In [1]: import numpy as np

In [2]: import numpy.linalg as la

In [3]: np.set_printoptions(precision=3, suppress=True, linewidth=120, floatmode="fixed")

In [4]: def tidy(a):
   ...:     return np.round(a, 3) + 0
   ...: 

In [5]: M = np.load("m.npy")

In [6]: M
Out[6]: 
array([[2, 0, 0, 0, 0, 0, 0, 0, 0],
       [3, 1, 0, 0, 0, 0, 0, 0, 0],
       [2, 3, 2, 0, 0, 0, 0, 0, 0],
       [3, 2, 0, 2, 0, 0, 0, 0, 0],
       [1, 3, 3, 2, 2, 0, 0, 0, 0],
       [3, 1, 2, 3, 0, 0, 0, 0, 0],
       [1, 0, 2, 3, 1, 1, 3, 0, 0],
       [0, 1, 3, 0, 3, 1, 0, 2, 0],
       [0, 3, 0, 1, 1, 1, 0, 3, 2]])

In [7]: rank = la.matrix_rank(M)

In [8]: rank
Out[8]: np.int64(8)

In [9]: ns = la.svd(M)[2][rank:].T

In [10]: [int(la.matrix_rank(M[:i])) for i in range(1, len(M) + 1)]
Out[10]: [1, 2, 3, 4, 5, 5, 6, 7, 8]

In [11]: tidy(ns[:, 0] / ns[np.abs(ns[:, 0]).round(6).argmax(), 0])
Out[11]: array([ 0.000,  0.000,  0.000,  0.000,  0.000,  1.000, -0.333, -0.500,  0.250])

In [12]: tidy(M @ ns)
Out[12]: 
array([[0.000],
       [0.000],
       [0.000],
       [0.000],
       [0.000],
       [0.000],
       [0.000],
       [0.000],
       [0.000]])

In [13]: tidy(ns @ ns.T)
Out[13]: 
array([[ 0.000,  0.000,  0.000,  0.000,  0.000,  0.000,  0.000,  0.000,  0.000],
       [ 0.000,  0.000,  0.000,  0.000,  0.000,  0.000,  0.000,  0.000,  0.000],
       [ 0.000,  0.000,  0.000,  0.000,  0.000,  0.000,  0.000,  0.000,  0.000],
       [ 0.000,  0.000,  0.000,  0.000,  0.000,  0.000,  0.000,  0.000,  0.000],
       [ 0.000,  0.000,  0.000,  0.000,  0.000,  0.000,  0.000,  0.000,  0.000],
       [ 0.000,  0.000,  0.000,  0.000,  0.000,  0.702, -0.234, -0.351,  0.176],
       [ 0.000,  0.000,  0.000,  0.000,  0.000, -0.234,  0.078,  0.117, -0.059],
       [ 0.000,  0.000,  0.000,  0.000,  0.000, -0.351,  0.117,  0.176, -0.088],
       [ 0.000,  0.000,  0.000,  0.000,  0.000,  0.176, -0.059, -0.088,  0.044]])

In [14]: x = np.array([1, 3, 3, 1, 2, 2, 2, -2, -1])

In [15]: h = np.maximum(M @ x, 0)

In [16]: np.maximum(M @ (3 * x), 0)
Out[16]: array([ 6, 18, 51, 33, 75, 45, 60, 48, 18])

In [17]: np.maximum(M @ x, 0) - np.maximum(-M @ x, 0)
Out[17]: array([ 2,  6, 17, 11, 25, 15, 20, 16,  6])

In [18]: M.T @ h
Out[18]: array([179, 203, 227, 183, 124,  42,  60,  50,  12])

In [19]: M * (h > 1e-9)[:, None]
Out[19]: 
array([[2, 0, 0, 0, 0, 0, 0, 0, 0],
       [3, 1, 0, 0, 0, 0, 0, 0, 0],
       [2, 3, 2, 0, 0, 0, 0, 0, 0],
       [3, 2, 0, 2, 0, 0, 0, 0, 0],
       [1, 3, 3, 2, 2, 0, 0, 0, 0],
       [3, 1, 2, 3, 0, 0, 0, 0, 0],
       [1, 0, 2, 3, 1, 1, 3, 0, 0],
       [0, 1, 3, 0, 3, 1, 0, 2, 0],
       [0, 3, 0, 1, 1, 1, 0, 3, 2]])

In [20]: np.unique(M.round(6), axis=0).shape
Out[20]: (9, 9)

In [21]: la.lstsq(M[:-1].T, M[-1])[2]
Out[21]: np.int32(7)

In [22]: out = np.array([[-1, -2, 2],
    ...:     [-2, 2, 1],
    ...:     [1, -1, 0],
    ...:     [-2, 2, 1],
    ...:     [-1, 0, -1],
    ...:     [2, 0, 2],
    ...:     [2, -2, 1],
    ...:     [2, 2, 2],
    ...:     [-2, -2, -2]])

In [23]: out.T @ M.T
Out[23]: 
array([[ -2,  -5,  -6, -11, -10,  -9,   2,   4,  -5],
       [ -4,  -4,   0,   2,   5,   0,  -4,   3,  10],
       [  4,   7,   7,  10,   5,  10,   9,   4,   7]])

In [24]: M @ out
Out[24]: 
array([[ -2,  -4,   4],
       [ -5,  -4,   7],
       [ -6,   0,   7],
       [-11,   2,  10],
       [-10,   5,   5],
       [ -9,   0,  10],
       [  2,  -4,   9],
       [  4,   3,   4],
       [ -5,  10,   7]])

In [25]: la.matrix_rank(np.vstack([M, out.T]))
Out[25]: np.int64(9)

In [26]: A = np.array([[2, 2, 3, 1, 0, 2, 1, 3, 0, 1, 0],
    ...:     [0, 0, 2, 0, 2, 0, 2, 3, 2, 3, 1],
    ...:     [2, 3, 3, 0, 3, 3, 3, 0, 0, 1, 1],
    ...:     [0, 2, 1, 3, 0, 0, 1, 1, 1, 1, 3],
    ...:     [1, 3, 0, 0, 0, 0, 1, 0, 2, 0, 2],
    ...:     [2, 1, 2, 3, 1, 0, 0, 2, 1, 2, 3],
    ...:     [2, 0, 2, 3, 2, 0, 2, 1, 3, 2, 1],
    ...:     [1, 1, 3, 2, 1, 1, 0, 3, 3, 2, 1],
    ...:     [0, 2, 0, 1, 2, 0, 0, 3, 0, 3, 2],
    ...:     [2, 2, 0, 1, 1, 0, 2, 3, 1, 0, 0],
    ...:     [0, 2, 2, 1, 1, 1, 3, 3, 2, 0, 1]])

In [27]: A[0] = A[1]

In [28]: A
Out[28]: 
array([[0, 0, 2, 0, 2, 0, 2, 3, 2, 3, 1],
       [0, 0, 2, 0, 2, 0, 2, 3, 2, 3, 1],
       [2, 3, 3, 0, 3, 3, 3, 0, 0, 1, 1],
       [0, 2, 1, 3, 0, 0, 1, 1, 1, 1, 3],
       [1, 3, 0, 0, 0, 0, 1, 0, 2, 0, 2],
       [2, 1, 2, 3, 1, 0, 0, 2, 1, 2, 3],
       [2, 0, 2, 3, 2, 0, 2, 1, 3, 2, 1],
       [1, 1, 3, 2, 1, 1, 0, 3, 3, 2, 1],
       [0, 2, 0, 1, 2, 0, 0, 3, 0, 3, 2],
       [2, 2, 0, 1, 1, 0, 2, 3, 1, 0, 0],
       [0, 2, 2, 1, 1, 1, 3, 3, 2, 0, 1]])

In [29]: (A - A.T) / 2
Out[29]: 
array([[ 0.000,  0.000,  0.000,  0.000,  0.500, -1.000,  0.000,  1.000,  1.000,  0.500,  0.500],
       [ 0.000,  0.000, -0.500, -1.000, -0.500, -0.500,  1.000,  1.000,  0.000,  0.500, -0.500],
       [ 0.000,  0.500,  0.000, -0.500,  1.500,  0.500,  0.500, -1.500,  0.000,  0.500, -0.500],
       [ 0.000,  1.000,  0.500,  0.000,  0.000, -1.500, -1.000, -0.500,  0.000,  0.000,  1.000],
       [-0.500,  0.500, -1.500,  0.000,  0.000, -0.500, -0.500, -0.500,  0.000, -0.500,  0.500],
       [ 1.000,  0.500, -0.500,  1.500,  0.500,  0.000,  0.000,  0.500,  0.500,  1.000,  1.000],
       [ 0.000, -1.000, -0.500,  1.000,  0.500,  0.000,  0.000,  0.500,  1.500,  0.000, -1.000],
       [-1.000, -1.000,  1.500,  0.500,  0.500, -0.500, -0.500,  0.000,  0.000, -0.500, -1.000],
       [-1.000,  0.000,  0.000,  0.000,  0.000, -0.500, -1.500,  0.000,  0.000,  1.000,  0.000],
       [-0.500, -0.500, -0.500,  0.000,  0.500, -1.000,  0.000,  0.500, -1.000,  0.000,  0.000],
       [-0.500,  0.500,  0.500, -1.000, -0.500, -1.000,  1.000,  1.000,  0.000,  0.000,  0.000]])

In [30]: tidy(la.det(A))
Out[30]: np.float64(0.0)

In [31]: np.allclose(A, A.T)
Out[31]: False

In [32]: U, sigma, vt = la.svd(A)

In [33]: evecs = vt[:(sigma > 1e-8).sum()]

In [34]: rng = np.random.default_rng(571)

In [35]: x = A[7] + 2 * A[5] + rng.integers(2) * np.eye(11)[1]

In [36]: x
Out[36]: array([5.000, 4.000, 7.000, 8.000, 3.000, 1.000, 0.000, 7.000, 5.000, 6.000, 7.000])

In [37]: la.matrix_rank(np.vstack([A, x]))
Out[37]: np.int64(11)

In [38]: tidy(np.diag(evecs.T @ evecs))
Out[38]: array([0.983, 0.891, 0.785, 0.999, 0.946, 0.508, 0.987, 0.990, 0.984, 0.985, 0.941])

In [39]: data = np.vander(np.arange(14) - 1, 4, increasing=True)

In [40]: data
Out[40]: 
array([[   1,   -1,    1,   -1],
       [   1,    0,    0,    0],
       [   1,    1,    1,    1],
       [   1,    2,    4,    8],
       [   1,    3,    9,   27],
       [   1,    4,   16,   64],
       [   1,    5,   25,  125],
       [   1,    6,   36,  216],
       [   1,    7,   49,  343],
       [   1,    8,   64,  512],
       [   1,    9,   81,  729],
       [   1,   10,  100, 1000],
       [   1,   11,  121, 1331],
       [   1,   12,  144, 1728]])

In [41]: # column 3 dominates

In [42]: x = np.array([2, 1, -1, 1])

In [43]: data * x
Out[43]: 
array([[   2,   -1,   -1,   -1],
       [   2,    0,    0,    0],
       [   2,    1,   -1,    1],
       [   2,    2,   -4,    8],
       [   2,    3,   -9,   27],
       [   2,    4,  -16,   64],
       [   2,    5,  -25,  125],
       [   2,    6,  -36,  216],
       [   2,    7,  -49,  343],
       [   2,    8,  -64,  512],
       [   2,    9,  -81,  729],
       [   2,   10, -100, 1000],
       [   2,   11, -121, 1331],
       [   2,   12, -144, 1728]])

In [44]: (data @ x).argmax()
Out[44]: np.int64(13)

In [45]: data @ np.eye(4)[3]
Out[45]: 
array([  -1.000,    0.000,    1.000,    8.000,   27.000,   64.000,  125.000,  216.000,  343.000,  512.000,  729.000,
       1000.000, 1331.000, 1728.000])

In [46]: np.argsort(-la.norm(data, axis=0).round(6), kind="stable")[:3]
Out[46]: array([3, 2, 1])

In [47]: la.cond(data) > 100
Out[47]: np.True_

In [48]: tidy(la.norm(data, 2) / la.norm(data))
Out[48]: np.float64(1.0)

In [49]: mat = np.load("dump.npy")

In [50]: mat
Out[50]: 
array([[-1,  1, -1,  1, -1,  1],
       [ 1,  0,  1,  0,  1,  0],
       [ 0,  0,  0,  0,  0,  0],
       [-1,  1, -1,  1, -1,  1],
       [ 1,  0,  1,  0,  1,  0],
       [ 0,  0,  0,  0,  0,  0]])

In [51]: np.unique(mat.round(6), axis=0).shape
Out[51]: (3, 6)

In [52]: np.abs(np.diag(la.qr(mat)[1])) > 1e-9
Out[52]: array([ True,  True, False, False, False, False])

In [53]: la.matrix_rank(mat, rtol=0.1)
Out[53]: np.int64(2)

In [54]: tidy(la.norm(mat, 2) / la.norm(mat))
Out[54]: np.float64(0.934)

In [55]: tidy(la.det(mat))
Out[55]: np.float64(0.0)

In [56]: np.allclose(mat @ mat.T, mat.T @ mat)
Out[56]: False

In [57]: np.allclose(mat, mat.T)
Out[57]: False

In [58]: (mat - mat.T) / 2
Out[58]: 
array([[ 0.000,  0.000, -0.500,  1.000, -1.000,  0.500],
       [ 0.000,  0.000,  0.500, -0.500,  0.500,  0.000],
       [ 0.500, -0.500,  0.000,  0.500, -0.500,  0.000],
       [-1.000,  0.500, -0.500,  0.000, -0.500,  0.500],
       [ 1.000, -0.500,  0.500,  0.500,  0.000,  0.000],
       [-0.500,  0.000,  0.000, -0.500,  0.000,  0.000]])

In [59]: U, sigma, vt = la.svd(mat)

In [60]: evecs = vt[:(sigma > 1e-8).sum()]

In [61]: x = mat[1] + 2 * mat[2] + rng.integers(2) * np.eye(6)[1]

In [62]: x
Out[62]: array([1.000, 1.000, 1.000, 0.000, 1.000, 0.000])

In [63]: np.allclose(evecs.T @ evecs @ x, x)
Out[63]: False

In [64]: tidy(evecs.T @ evecs)
Out[64]: 
array([[0.333, 0.000, 0.333, 0.000, 0.333, 0.000],
       [0.000, 0.333, 0.000, 0.333, 0.000, 0.333],
       [0.333, 0.000, 0.333, 0.000, 0.333, 0.000],
       [0.000, 0.333, 0.000, 0.333, 0.000, 0.333],
       [0.333, 0.000, 0.333, 0.000, 0.333, 0.000],
       [0.000, 0.333, 0.000, 0.333, 0.000, 0.333]])

In [65]: th = np.radians(120)

In [66]: R = np.eye(6)

In [67]: R[5, 5] = R[3, 3] = np.cos(th)

In [68]: R[5, 3], R[3, 5] = -np.sin(th), np.sin(th)

In [69]: tidy(R)
Out[69]: 
array([[ 1.000,  0.000,  0.000,  0.000,  0.000,  0.000],
       [ 0.000,  1.000,  0.000,  0.000,  0.000,  0.000],
       [ 0.000,  0.000,  1.000,  0.000,  0.000,  0.000],
       [ 0.000,  0.000,  0.000, -0.500,  0.000,  0.866],
       [ 0.000,  0.000,  0.000,  0.000,  1.000,  0.000],
       [ 0.000,  0.000,  0.000, -0.866,  0.000, -0.500]])

In [70]: out = mat @ R.T

In [71]: tidy(np.abs(out - mat).max(axis=0))
Out[71]: array([0.000, 0.000, 0.000, 0.634, 0.000, 2.366])

In [72]: tidy(la.svd(mat, compute_uv=False)), tidy(la.svd(out, compute_uv=False))
Out[72]: 
(array([3.963, 1.514, 0.000, 0.000, 0.000, 0.000]),
 array([3.963, 1.514, 0.000, 0.000, 0.000, 0.000]))

In [73]: u = np.array([-1, 5, 1, 3, -4, -3, 8, -1, 3])

In [74]: J = np.outer(rng.normal(size=34), u) + 0.02 * rng.normal(size=(34, 9))

In [75]: tidy(J)
Out[75]: 
array([[  2.232, -11.118,  -2.185,  -6.656,   8.886,   6.697, -17.774,   2.254,  -6.686],
       [  0.650,  -3.189,  -0.625,  -1.923,   2.557,   1.915,  -5.102,   0.677,  -1.901],
       [  0.020,  -0.059,   0.018,  -0.028,   0.053,   0.050,  -0.090,  -0.003,  -0.018],
       [ -0.329,   1.660,   0.361,   1.005,  -1.334,  -1.007,   2.675,  -0.328,   0.997],
       [  1.254,  -6.030,  -1.161,  -3.646,   4.852,   3.639,  -9.700,   1.204,  -3.617],
       [  0.110,  -0.794,  -0.156,  -0.499,   0.645,   0.449,  -1.237,   0.158,  -0.432],
       [ -0.379,   1.858,   0.345,   1.110,  -1.473,  -1.107,   2.975,  -0.407,   1.102],
       [  0.248,  -1.195,  -0.288,  -0.721,   0.968,   0.720,  -1.931,   0.262,  -0.748],
       [  0.585,  -2.835,  -0.582,  -1.693,   2.292,   1.731,  -4.557,   0.593,  -1.725],
       [  0.760,  -4.026,  -0.812,  -2.373,   3.226,   2.430,  -6.427,   0.815,  -2.433],
       [  1.855,  -9.153,  -1.805,  -5.507,   7.358,   5.459, -14.657,   1.831,  -5.522],
       [ -0.043,   0.124,   0.035,   0.057,  -0.074,  -0.067,   0.203,  -0.048,   0.036],
       [  0.572,  -2.982,  -0.643,  -1.793,   2.425,   1.798,  -4.777,   0.609,  -1.776],
       [  0.276,  -1.293,  -0.290,  -0.801,   1.076,   0.764,  -2.106,   0.274,  -0.776],
       [  2.248, -11.093,  -2.257,  -6.705,   8.898,   6.682, -17.838,   2.245,  -6.725],
       [  1.041,  -5.387,  -1.069,  -3.223,   4.248,   3.212,  -8.607,   1.055,  -3.234],
       [  0.069,  -0.290,  -0.040,  -0.149,   0.238,   0.132,  -0.431,   0.079,  -0.137],
       [ -1.841,   9.222,   1.824,   5.511,  -7.404,  -5.537,  14.731,  -1.840,   5.541],
       [ -1.581,   7.835,   1.570,   4.708,  -6.295,  -4.737,  12.540,  -1.574,   4.670],
       [  0.061,  -0.294,  -0.064,  -0.170,   0.234,   0.180,  -0.421,   0.072,  -0.156],
       [ -0.997,   4.974,   0.957,   2.964,  -3.956,  -2.961,   7.944,  -1.025,   2.986],
       [  0.444,  -2.101,  -0.439,  -1.272,   1.662,   1.251,  -3.377,   0.419,  -1.253],
       [  1.620,  -8.129,  -1.605,  -4.883,   6.485,   4.899, -13.050,   1.604,  -4.916],
       [ -0.351,   1.756,   0.391,   1.037,  -1.388,  -1.038,   2.817,  -0.349,   1.048],
       [ -0.249,   1.214,   0.232,   0.708,  -0.982,  -0.708,   1.990,  -0.284,   0.720],
       [  0.152,  -0.782,  -0.166,  -0.469,   0.652,   0.486,  -1.306,   0.145,  -0.493],
       [  0.183,  -0.843,  -0.162,  -0.518,   0.700,   0.517,  -1.363,   0.174,  -0.495],
       [ -0.609,   3.217,   0.642,   1.946,  -2.590,  -1.941,   5.096,  -0.643,   1.887],
       [  0.665,  -3.319,  -0.684,  -1.962,   2.684,   2.002,  -5.315,   0.678,  -2.030],
       [  0.095,  -0.444,  -0.087,  -0.281,   0.400,   0.285,  -0.713,   0.099,  -0.268],
       [ -1.305,   6.601,   1.304,   3.943,  -5.226,  -3.976,  10.567,  -1.334,   4.019],
       [ -0.606,   2.919,   0.606,   1.758,  -2.335,  -1.726,   4.664,  -0.565,   1.748],
       [  0.765,  -3.730,  -0.763,  -2.212,   2.997,   2.275,  -5.917,   0.734,  -2.247],
       [ -2.528,  12.667,   2.538,   7.571, -10.128,  -7.568,  20.282,  -2.560,   7.613]])

In [76]: W = np.array([[2, 4, 0, 1],
    ...:     [0, 3, 3, 5],
    ...:     [2, 0, 1, 1],
    ...:     [5, 3, 3, 3],
    ...:     [1, 2, 2, 5],
    ...:     [3, 3, 2, 4]])

In [77]: coef = np.array([2, 1, 2, 0])

In [78]: hid = np.maximum(mat @ W + coef, 0)

In [79]: la.matrix_rank(hid)
Out[79]: np.int64(3)

In [80]: (hid > 0).astype(int)
Out[80]: 
array([[1, 1, 1, 1],
       [1, 1, 1, 1],
       [1, 1, 1, 0],
       [1, 1, 1, 1],
       [1, 1, 1, 1],
       [1, 1, 1, 0]])

In [81]: basis = np.array([[-3, 0], [-3, -1], [3, 1], [2, 0]])

In [82]: (hid @ basis).round(6).argmax(axis=1)
Out[82]: array([0, 1, 1, 0, 1, 1])
